$ ipython --no-banner

In [1]: import numpy as np

In [2]: np.set_printoptions(precision=3, suppress=True, linewidth=140)

In [3]: rng = np.random.default_rng(60797)

In [4]: idx = rng.integers(0, 3, 5)

In [5]: A = np.triu((idx[:, None] == idx) & (rng.random((5, 5)) < 0.8), 1).astype(int)

In [6]: A += A.T

In [7]: print(A)
[[0 1 0 1 1]
 [1 0 0 1 0]
 [0 0 0 0 0]
 [1 1 0 0 1]
 [1 0 0 1 0]]

In [8]: vals, V = np.linalg.eigh(A)

In [9]: vec = np.array([2, 0, -3, 0, 0])

In [10]: print(np.round(V * np.maximum(vals, 0) @ V.T, 3) + 0)
[[0.796 0.621 0.    0.796 0.621]
 [0.621 0.485 0.    0.621 0.485]
 [0.    0.    0.    0.    0.   ]
 [0.796 0.621 0.    0.796 0.621]
 [0.621 0.485 0.    0.621 0.485]]

In [11]: print((np.sign(V[:, -1].round(6)) == np.sign(V[0, -1].round(6))).astype(int))
[1 1 0 1 1]

In [12]: print(A.sum(axis=0))
[3 2 0 3 2]

In [13]: print(np.count_nonzero(A))
10

In [14]: np.zeros(5, 5)
---------------------------------------------------------------------------
TypeError                                 Traceback (most recent call last)
Cell In[14], line 1
----> 1 np.zeros(5, 5)

TypeError: Cannot interpret '5' as a data type

In [15]: print(np.unravel_index(np.abs(A).argmax(), A.shape))
(np.int64(0), np.int64(1))

In [16]: print(np.abs(A).max())
1

In [17]: print(A - A[0])
[[ 0  0  0  0  0]
 [ 1 -1  0  0 -1]
 [ 0 -1  0 -1 -1]
 [ 1  0  0 -1  0]
 [ 1 -1  0  0 -1]]

In [18]: np.linalg.rank(A)
---------------------------------------------------------------------------
AttributeError                            Traceback (most recent call last)
Cell In[18], line 1
----> 1 np.linalg.rank(A)

AttributeError: module 'numpy.linalg' has no attribute 'rank'

In [19]: print(A.shape)
(5, 5)

In [20]: print(np.round(np.linalg.norm(A, 2) / np.linalg.norm(A), 3))
0.81

In [21]: print(np.linalg.matrix_rank(A, rtol=0.1))
3

In [22]: print(np.linalg.cond(A) > 100)
True

In [23]: print(np.argsort(-np.linalg.norm(A, axis=0).round(6), kind="stable")[:3])
[0 3 1]

In [24]: print([round(float(x), 3) for x in np.linalg.svd(A, compute_uv=False)[:3]])
[2.562, 1.562, 1.0]

In [25]: Uu, sigma, Vh = np.linalg.svd(A, full_matrices=False)

In [26]: print(np.round(Uu.T @ Uu, 3) + 0)
[[1. 0. 0. 0. 0.]
 [0. 1. 0. 0. 0.]
 [0. 0. 1. 0. 0.]
 [0. 0. 0. 1. 0.]
 [0. 0. 0. 0. 1.]]

In [27]: print(np.round(Vh @ Vh.T, 3) + 0)
[[1. 0. 0. 0. 0.]
 [0. 1. 0. 0. 0.]
 [0. 0. 1. 0. 0.]
 [0. 0. 0. 1. 0.]
 [0. 0. 0. 0. 1.]]

In [28]: print(np.round(Uu.T @ A @ Vh.T, 3) + 0)
[[2.562 0.    0.    0.    0.   ]
 [0.    1.562 0.    0.    0.   ]
 [0.    0.    1.    0.    0.   ]
 [0.    0.    0.    0.    0.   ]
 [0.    0.    0.    0.    0.   ]]

In [29]: print(np.abs(Vh[0]))
[0.557 0.435 0.    0.557 0.435]

In [30]: print(round(float(np.sqrt((sigma ** 2).sum())), 3), round(np.linalg.norm(A), 3))
3.162 3.162
